$ python3 -q
>>> import numpy as np
>>> np.set_printoptions(precision=2, suppress=True, linewidth=160, floatmode="fixed")
>>> A2 = np.array([[-1, 1], [0, 1]])
>>> M = np.tile(A2, (2, 2))
>>> print(M)
[[-1  1 -1  1]
 [ 0  1  0  1]
 [-1  1 -1  1]
 [ 0  1  0  1]]
>>> hat = np.triu(np.array([[-7, 5, -2, 0], [4, -3, -2, -7], [0, -7, 6, 5], [0, -1, -4, -9]]), 1) + np.eye(4)
>>> A2 = hat @ M @ np.linalg.inv(hat)
>>> print(np.round(np.linalg.det(A2), 2))
0.0
>>> print(np.round(np.poly(A2), 2) + 0)
[ 1.00  0.00 -4.00  0.00  0.00]
>>> W = np.array([[2, -2, -1], [-3, -3, -1], [-3, 0, 1], [2, 0, 2]])
>>> c = np.array([-4, 3, 0])
>>> act = np.maximum(M @ W + c, 0)
>>> print((act > 0).astype(int))
[[0 1 1]
 [0 0 1]
 [0 1 1]
 [0 0 1]]
>>> basis = np.array([[-2, 0, 1], [2, 2, 1], [-1, 0, -2]])
>>> print(W @ basis)
[[-7 -4  2]
 [ 1 -6 -4]
 [ 5  0 -5]
 [-6  0 -2]]
>>> print((act @ basis).round(6).argmax(axis=1))
[1 1 1 1]
>>> A2 = M / np.sqrt((M ** 2).mean(axis=1, keepdims=True))
>>> print(np.linalg.matrix_rank(A2) == np.linalg.matrix_rank(M))
True
>>> print(round(float(np.linalg.norm(M, 2) / np.linalg.norm(M)), 2))
0.93
>>> print([round(float(x), 2) for x in np.linalg.svd(M, compute_uv=False)[:3]])
[3.24, 1.24, 0.0]
>>> F = np.load("out19.npy")
>>> print(F)
[[ 0.37  0.05 -0.16  0.26  0.37]
 [ 0.05  0.01 -0.02  0.04  0.05]
 [-0.16 -0.02  0.07 -0.11 -0.16]
 [ 0.26  0.04 -0.11  0.19  0.26]
 [ 0.37  0.05 -0.16  0.26  0.37]]
>>> W = np.array([[0, 4, 3], [2, -9, 6], [-1, -3, 9], [4, -1, 4], [7, 6, -1]])
>>> c = np.array([-1, -1, 0])
>>> act = np.maximum(F @ W + c, 0)
>>> print(act)
[[2.89 2.42 0.68]
 [0.00 0.00 0.10]
 [0.00 0.00 0.00]
 [1.78 1.44 0.49]
 [2.89 2.42 0.68]]
>>> print((act > 0).mean(axis=0))
[0.60 0.60 0.80]
>>> basis = np.array([[1, 2, 1], [-1, 1, 0], [-2, 1, -1]])
>>> print(act @ basis)
[[-0.89  8.89  2.21]
 [-0.20  0.10 -0.10]
 [ 0.00  0.00  0.00]
 [-0.64  5.50  1.29]
 [-0.89  8.89  2.21]]
